$ ipython --no-banner

In [1]: import numpy as np

In [2]: from numpy import linalg as LA

In [3]: np.set_printoptions(precision=2, suppress=True, linewidth=140)

In [4]: def rnd(a):
   ...:     return np.round(a, 2) + 0
   ...: 

In [5]: rng = np.random.default_rng(85)

In [6]: data = np.array([[2, 0, 0, 3], [0, 0, -2, 0], [2, -2, 3, -1], [-2, -3, -1, 3]]) * (rng.random((4, 4)) < 0.3)

In [7]: data
Out[7]: 
array([[ 2,  0,  0,  0],
       [ 0,  0, -2,  0],
       [ 2,  0,  3,  0],
       [-2,  0,  0,  3]])

In [8]: lab = rng.permutation(4)

In [9]: lab
Out[9]: array([0, 1, 3, 2])

In [10]: M2 = data[lab][:, lab]

In [11]: rnd(np.sort(np.abs(LA.eigvals(M2))))
Out[11]: array([0., 2., 3., 3.])

In [12]: np.trace(M2)
Out[12]: np.int64(8)

In [13]: np.allclose(M2, data)
Out[13]: False

In [14]: W = np.array([[-2, 3, 4, -3, -3, -1],
    ...:     [3, 2, 5, -2, 5, 5],
    ...:     [4, 3, -5, -3, -5, 0],
    ...:     [-1, 3, -2, 2, -4, 3]])

In [15]: b = np.array([0, 3, 1, 0, 3, 0])

In [16]: H = np.maximum(data @ W + b, 0)

In [17]: (H > 0).mean(axis=0)
Out[17]: array([0.5 , 0.75, 0.5 , 0.5 , 0.25, 0.25])

In [18]: LA.matrix_rank(H)
Out[18]: np.int64(4)

In [19]: cent = np.array([[2, 4], [2, -3], [1, -1], [3, 3], [-5, 5], [-3, -5]])

In [20]: (H @ cent).round(6).argmax(axis=1)
Out[20]: array([0, 1, 0, 0])

In [21]: W @ cent
Out[21]: 
array([[ 15, -40],
       [-31,  -5],
       [ 25, -22],
       [ 19, -40]])

In [22]: blk = np.stack([data, 4 * data, data[::-1]])

In [23]: blk.shape
Out[23]: (3, 4, 4)

In [24]: (blk @ data.T).shape
Out[24]: (3, 4, 4)

In [25]: LA.matrix_rank(blk)
Out[25]: array([3, 3, 3])

In [26]: np.einsum("bij,cij->bc", blk, blk)
Out[26]: 
array([[ 34, 136, -20],
       [136, 544, -80],
       [-20, -80,  34]])

In [27]: blk.sum(axis=0)
Out[27]: 
array([[ 8,  0,  0,  3],
       [ 2,  0, -7,  0],
       [10,  0, 13,  0],
       [-8,  0,  0, 15]])

In [28]: rnd(LA.norm(blk, axis=(1, 2)))
Out[28]: array([ 5.83, 23.32,  5.83])

In [29]: J = np.loadtxt("test14.csv", delimiter=",")

In [30]: rnd(J)
Out[30]: 
array([[-0.71,  0.  , -0.71,  0.  ],
       [ 0.  ,  1.  ,  0.  ,  0.  ],
       [ 0.71,  0.  , -0.71,  0.  ],
       [ 0.  ,  0.  ,  0.  ,  1.  ]])

In [31]: M2 = J / np.sqrt((J ** 2).mean(axis=1, keepdims=True))

In [32]: rnd(J - J.mean(axis=1, keepdims=True))
Out[32]: 
array([[-0.35,  0.35, -0.35,  0.35],
       [-0.25,  0.75, -0.25, -0.25],
       [ 0.71,  0.  , -0.71,  0.  ],
       [-0.25, -0.25, -0.25,  0.75]])

In [33]: rnd(M2[0])
Out[33]: array([-1.41,  0.  , -1.41,  0.  ])

In [34]: (LA.matrix_power((J != 0) + (J.T != 0) + np.eye(4), 4) > 0).astype(int)
Out[34]: 
array([[1, 0, 1, 0],
       [0, 1, 0, 0],
       [1, 0, 1, 0],
       [0, 0, 0, 1]])

In [35]: rnd(LA.det(J))
Out[35]: np.float64(1.0)

In [36]: M2 = np.array([[1, 1], [1, 0], [3, 2], [3, 1]])

In [37]: rnd(np.einsum("ik,kj->ij", J, M2))
Out[37]: 
array([[-2.83, -2.12],
       [ 1.  ,  0.  ],
       [-1.41, -0.71],
       [ 3.  ,  1.  ]])

In [38]: rnd(M2.T @ J.T)
Out[38]: 
array([[-2.83,  1.  , -1.41,  3.  ],
       [-2.12,  0.  , -0.71,  1.  ]])

In [39]: LA.matrix_rank(J @ M2)
Out[39]: np.int64(2)

In [40]: np.einsum("ij,ij->i", J, J)
Out[40]: array([1., 1., 1., 1.])

In [41]: x = np.array([-4, -3, -3, -2])

In [42]: rnd(LA.inv(J))
Out[42]: 
array([[-0.71,  0.  ,  0.71,  0.  ],
       [ 0.  ,  1.  ,  0.  ,  0.  ],
       [-0.71,  0.  , -0.71,  0.  ],
       [ 0.  ,  0.  ,  0.  ,  1.  ]])

In [43]: rnd(np.abs(LA.eigvals(J)))
Out[43]: array([1., 1., 1., 1.])

In [44]: 4 - LA.matrix_rank(J - np.eye(4), tol=1e-8)
Out[44]: np.int64(2)

In [45]: K = np.loadtxt("sample17.csv", delimiter=",")

In [46]: K
Out[46]: 
array([[ -1.66,   3.46,   0.04],
       [  3.56,   4.91,   0.02],
       [  0.89,   1.33,   0.14],
       [  0.97,  14.83,  -0.23],
       [  0.69,   1.72,  -0.4 ],
       [ -3.74,   5.95,  -0.54],
       [ -0.95,  -2.61,  -0.44],
       [  0.15,   3.48,   0.01],
       [ -0.02, -15.73,   0.48],
       [ -0.88,   3.49,   0.44],
       [ -2.29,  18.69,  -0.19],
       [ -3.03,   1.09,   0.27],
       [ -1.72,  -0.1 ,  -0.44],
       [ -1.04,  -7.  ,  -0.51],
       [ -0.93,   6.46,  -0.02],
       [  0.65,  -0.15,   0.32],
       [  1.19,   0.66,  -0.22],
       [  0.3 ,   4.75,  -0.44],
       [  0.79,  -7.14,   0.47],
       [ -0.26,  11.39,  -0.09],
       [ -0.77, -12.17,  -0.36],
       [ -1.2 ,  -8.29,   0.41],
       [  0.46,  11.96,   0.27],
       [  0.94,   5.17,  -0.16],
       [  1.54,   6.58,   0.14]])

In [47]: Xc = K - K.mean(axis=0)

In [48]: U, sv, vt = LA.svd(Xc, full_matrices=False)

In [49]: LA.matrix_rank(Xc)
Out[49]: np.int64(3)

In [50]: rnd((sv ** 2).sum() ** 2 / (sv ** 4).sum())
Out[50]: np.float64(1.08)

In [51]: np.abs(vt[0]).argmax()
Out[51]: np.int64(1)

In [52]: (np.sign(U[:, 0]) == np.sign(U[0, 0])).astype(int)
Out[52]: array([1, 1, 0, 1, 0, 1, 0, 1, 0, 1, 1, 0, 0, 0, 1, 0, 0, 1, 0, 1, 0, 0, 1, 1, 1])

In [53]: rnd(np.abs(vt[-1]))
Out[53]: array([0.05, 0.01, 1.  ])

In [54]: A = np.array([[-5, 4, 5], [-4, -3, 5], [5, -3, -4]])

In [55]: A
Out[55]: 
array([[-5,  4,  5],
       [-4, -3,  5],
       [ 5, -3, -4]])

In [56]: x = np.array([1, 1, 1])

In [57]: rhs = A @ x

In [58]: rhs
Out[58]: array([ 4, -2, -2])

In [59]: rnd(LA.solve(A, rhs))
Out[59]: array([1., 1., 1.])

In [60]: rnd(LA.solve(A.T, A[1]))
Out[60]: array([0., 1., 0.])

In [61]: M2 = LA.inv(A)

In [62]: rnd(M2)
Out[62]: 
array([[ 0.75,  0.03,  0.97],
       [ 0.25, -0.14,  0.14],
       [ 0.75,  0.14,  0.86]])

In [63]: rnd(LA.cond(A))
Out[63]: np.float64(20.01)

In [64]: np.allclose(M2, A.T)
Out[64]: False

In [65]: rnd(LA.matrix_power(J, 4))
Out[65]: 
array([[-1.,  0.,  0.,  0.],
       [ 0.,  1.,  0.,  0.],
       [ 0.,  0., -1.,  0.],
       [ 0.,  0.,  0.,  1.]])

In [66]: rnd(np.abs(LA.eigvals(J)).max())
Out[66]: np.float64(1.0)

In [67]: rnd(np.trace(J))
Out[67]: np.float64(0.59)

In [68]: rnd(LA.det(J))
Out[68]: np.float64(1.0)

In [69]: J.inv()
Traceback (most recent call last):
  Cell In[69], line 1
    J.inv()
AttributeError: 'numpy.ndarray' object has no attribute 'inv'


In [70]: rnd(J @ J)
Out[70]: 
array([[ 0.,  0.,  1.,  0.],
       [ 0.,  1.,  0.,  0.],
       [-1.,  0.,  0.,  0.],
       [ 0.,  0.,  0.,  1.]])

In [71]: np.allclose(J @ J.T, J.T @ J)
Out[71]: True

In [72]: u = np.array([1, 6, 0])

In [73]: M2 = A + np.outer(u, np.eye(3)[1])

In [74]: LA.matrix_rank(M2 - A)
Out[74]: np.int64(1)

In [75]: rnd(LA.det(M2) / LA.det(A)), rnd(1 + LA.solve(A, u)[1])
Out[75]: (np.float64(0.42), np.float64(0.42))

In [76]: M2
Out[76]: 
array([[-5.,  5.,  5.],
       [-4.,  3.,  5.],
       [ 5., -3., -4.]])

In [77]: LA.matrix_rank(LA.inv(M2) - LA.inv(A), tol=1e-8)
Out[77]: np.int64(1)

In [78]: W0 = np.array([[0, 1, 0, 0], [0, 0, 1, 0], [0, 0, 0, 1], [1, 0, 0, 0]])

In [79]: W0
Out[79]: 
array([[0, 1, 0, 0],
       [0, 0, 1, 0],
       [0, 0, 0, 1],
       [1, 0, 0, 0]])

In [80]: M2 = np.array([[0, 0], [0, 3]])

In [81]: cent = np.kron(M2, W0)

In [82]: LA.matrix_rank(cent)
Out[82]: np.int64(4)

In [83]: cent
Out[83]: 
array([[0, 0, 0, 0, 0, 0, 0, 0],
       [0, 0, 0, 0, 0, 0, 0, 0],
       [0, 0, 0, 0, 0, 0, 0, 0],
       [0, 0, 0, 0, 0, 0, 0, 0],
       [0, 0, 0, 0, 0, 3, 0, 0],
       [0, 0, 0, 0, 0, 0, 3, 0],
       [0, 0, 0, 0, 0, 0, 0, 3],
       [0, 0, 0, 0, 3, 0, 0, 0]])

In [84]: cent.shape
Out[84]: (8, 8)

In [85]: lab = rng.permutation(4)

In [86]: lab
Out[86]: array([0, 1, 2, 3])

In [87]: M2 = J[lab][:, lab]

In [88]: rnd(np.trace(M2))
Out[88]: np.float64(0.59)

In [89]: G = W0.T @ W0

In [90]: G
Out[90]: 
array([[1, 0, 0, 0],
       [0, 1, 0, 0],
       [0, 0, 1, 0],
       [0, 0, 0, 1]])

In [91]: rnd(LA.eigvalsh(G)[::-1])
Out[91]: array([1., 1., 1., 1.])

In [92]: np.diag(G)
Out[92]: array([1, 1, 1, 1])

In [93]: W0[:, 1] @ W0[:, 3]
Out[93]: np.int64(0)

In [94]: rnd(LA.norm(W0, axis=0))
Out[94]: array([1., 1., 1., 1.])

In [95]: W0 @ W0.T
Out[95]: 
array([[1, 0, 0, 0],
       [0, 1, 0, 0],
       [0, 0, 1, 0],
       [0, 0, 0, 1]])

In [96]: M = (rng.random((3, 3)) < 0.3) + np.eye(3)

In [97]: M /= M.sum(axis=1, keepdims=True)

In [98]: rnd(M)
Out[98]: 
array([[0.67, 0.  , 0.33],
       [0.  , 1.  , 0.  ],
       [0.  , 0.  , 1.  ]])

In [99]: # splits into 2 blocks

In [100]: [int(LA.matrix_rank(LA.matrix_power(M, p))) for p in range(1, 4)]
Out[100]: [3, 3, 3]

In [101]: LA.matrix_rank(M - M[0, 0] * np.eye(3))
Out[101]: np.int64(2)

In [102]: rnd(M @ M)
Out[102]: 
array([[0.44, 0.  , 0.56],
       [0.  , 1.  , 0.  ],
       [0.  , 0.  , 1.  ]])

In [103]: lab = rng.permutation(3)

In [104]: M2 = M[:, lab] * rng.choice([-1, 1], 3)

In [105]: rnd(M2)
Out[105]: 
array([[-0.67,  0.33,  0.  ],
       [ 0.  ,  0.  ,  1.  ],
       [ 0.  ,  1.  ,  0.  ]])

In [106]: U, _, vt = LA.svd(M.T @ M2)

In [107]: lab
Out[107]: array([0, 2, 1])

In [108]: O, Rm = LA.qr(M2)

In [109]: rnd(O @ Rm)
Out[109]: 
array([[-0.67,  0.33,  0.  ],
       [ 0.  ,  0.  ,  1.  ],
       [ 0.  ,  1.  ,  0.  ]])

In [110]: O
Out[110]: 
array([[ 1.,  0.,  0.],
       [ 0.,  0., -1.],
       [ 0., -1.,  0.]])

In [111]: M2 = np.array([[3, 2]])

In [112]: F = np.block([[np.zeros((1, 1)), M2], [M2.T, np.zeros((2, 2))]])

In [113]: F
Out[113]: 
array([[0., 3., 2.],
       [3., 0., 0.],
       [2., 0., 0.]])

In [114]: # symmetric

In [115]: np.trace(F)
Out[115]: np.float64(0.0)

In [116]: rnd(LA.matrix_power(F, 3))
Out[116]: 
array([[ 0., 39., 26.],
       [39.,  0.,  0.],
       [26.,  0.,  0.]])

In [117]: rnd(np.sort(np.abs(LA.eigvals(F))))
Out[117]: array([0.  , 3.61, 3.61])

In [118]: rnd(np.abs(LA.eigvals(F)).max())
Out[118]: np.float64(3.61)

In [119]: np.allclose(F @ F.T, F.T @ F)
Out[119]: True

In [120]: np.allclose(F, F.T)
Out[120]: True

In [121]: LA.determinant(F)
Traceback (most recent call last):
  Cell In[121], line 1
    LA.determinant(F)
AttributeError: module 'numpy.linalg' has no attribute 'determinant'


In [122]: ev, V = LA.eigh(F)

In [123]: x = np.array([-8, 6, -8])

In [124]: rnd(V * np.abs(ev) @ V.T)
Out[124]: 
array([[3.61, 0.  , 0.  ],
       [0.  , 2.5 , 1.66],
       [0.  , 1.66, 1.11]])

In [125]: x @ F @ x
Out[125]: np.float64(-32.0)

In [126]: (np.sign(V[:, -1].round(6)) == np.sign(V[0, -1].round(6))).astype(int)
Out[126]: array([1, 1, 1])

In [127]: rnd(V * np.maximum(ev, 0) @ V.T)
Out[127]: 
array([[1.8 , 1.5 , 1.  ],
       [1.5 , 1.25, 0.83],
       [1.  , 0.83, 0.55]])

In [128]: M2 = np.array([[0, -1], [3, 1]])

In [129]: cent = np.kron(M2, F)

In [130]: cent.shape
Out[130]: (6, 6)

In [131]: r = LA.matrix_rank(F)

In [132]: r
Out[132]: np.int64(2)

In [133]: N = LA.svd(F)[2][r:].T

In [134]: LA.matrix_rank(F.T @ F), LA.matrix_rank(F @ F.T)
Out[134]: (np.int64(2), np.int64(2))

In [135]: rnd(N[:, 0] / N[np.abs(N[:, 0]).round(6).argmax(), 0])
Out[135]: array([ 0.  , -0.67,  1.  ])

In [136]: blk = np.stack([F, -2 * F, F[::-1]])

In [137]: rnd(LA.norm(blk, axis=(1, 2)))
Out[137]: array([ 5.1, 10.2,  5.1])

In [138]: LA.matrix_rank(blk)
Out[138]: array([2, 2, 2])

In [139]: (blk @ F.T).shape
Out[139]: (3, 3, 3)

In [140]: cent = 20 * np.array([[-0.4, -0.2, -0.3], [-0.1, -0.5, 0.8], [1.8, 0.0, -1.7]])

In [141]: lab = rng.integers(0, 3, 26)

In [142]: mat = cent[lab] + rng.normal(size=(26, 3))

In [143]: rnd(mat)
Out[143]: 
array([[ 36.79,  -0.33, -34.02],
       [ 36.1 ,   2.54, -33.67],
       [ -3.85,  -9.25,  16.02],
       [ -1.7 , -10.49,  13.98],
       [ 38.42,   0.71, -34.11],
       [ 36.2 ,  -0.66, -33.3 ],
       [ -8.27,  -3.09,  -7.  ],
       [ 37.44,   2.78, -35.39],
       [ -8.86,  -2.76,  -6.66],
       [ -4.67, -11.56,  16.27],
       [ -0.06, -10.  ,  15.48],
       [ -2.02,  -9.67,  15.34],
       [ -1.25, -10.52,  15.14],
       [ -4.2 ,  -9.14,  13.56],
       [ -2.15, -10.36,  13.69],
       [ -8.27,  -3.07,  -5.82],
       [ -0.99,  -9.97,  19.23],
       [ -6.37,  -3.72,  -5.  ],
       [ -8.98,  -5.45,  -6.32],
       [ -8.38,  -4.36,  -5.97],
       [ -8.29,  -4.32,  -5.91],
       [ 35.96,  -0.19, -33.49],
       [ 37.65,   1.49, -34.52],
       [ -7.93,  -3.95,  -6.07],
       [ -8.55,  -3.96,  -5.12],
       [ 36.06,   0.41, -34.33]])

In [144]: M2 = np.c_[mat[:, :2] @ np.array([[1, 0], [2, 1]]), np.array([3, 0, -3, 2, 2, 0, 3, 1, 3, -3, -3, -2, -2, 2, -2, 2, 0, 2, 2, -3, 2, 2, 0, 0, -3, 1])]

In [145]: rnd(M2)
Out[145]: 
array([[ 36.13,  -0.33,   3.  ],
       [ 41.19,   2.54,   0.  ],
       [-22.35,  -9.25,  -3.  ],
       [-22.67, -10.49,   2.  ],
       [ 39.85,   0.71,   2.  ],
       [ 34.89,  -0.66,   0.  ],
       [-14.44,  -3.09,   3.  ],
       [ 43.  ,   2.78,   1.  ],
       [-14.38,  -2.76,   3.  ],
       [-27.8 , -11.56,  -3.  ],
       [-20.05, -10.  ,  -3.  ],
       [-21.36,  -9.67,  -2.  ],
       [-22.29, -10.52,  -2.  ],
       [-22.48,  -9.14,   2.  ],
       [-22.87, -10.36,  -2.  ],
       [-14.4 ,  -3.07,   2.  ],
       [-20.93,  -9.97,   0.  ],
       [-13.82,  -3.72,   2.  ],
       [-19.87,  -5.45,   2.  ],
       [-17.1 ,  -4.36,  -3.  ],
       [-16.93,  -4.32,   2.  ],
       [ 35.59,  -0.19,   2.  ],
       [ 40.63,   1.49,   0.  ],
       [-15.84,  -3.95,   0.  ],
       [-16.47,  -3.96,  -3.  ],
       [ 36.87,   0.41,   1.  ]])

In [146]: rnd(LA.norm(M2 - mat @ LA.lstsq(mat, M2)[0], axis=0))
Out[146]: array([0.  , 0.  , 9.25])
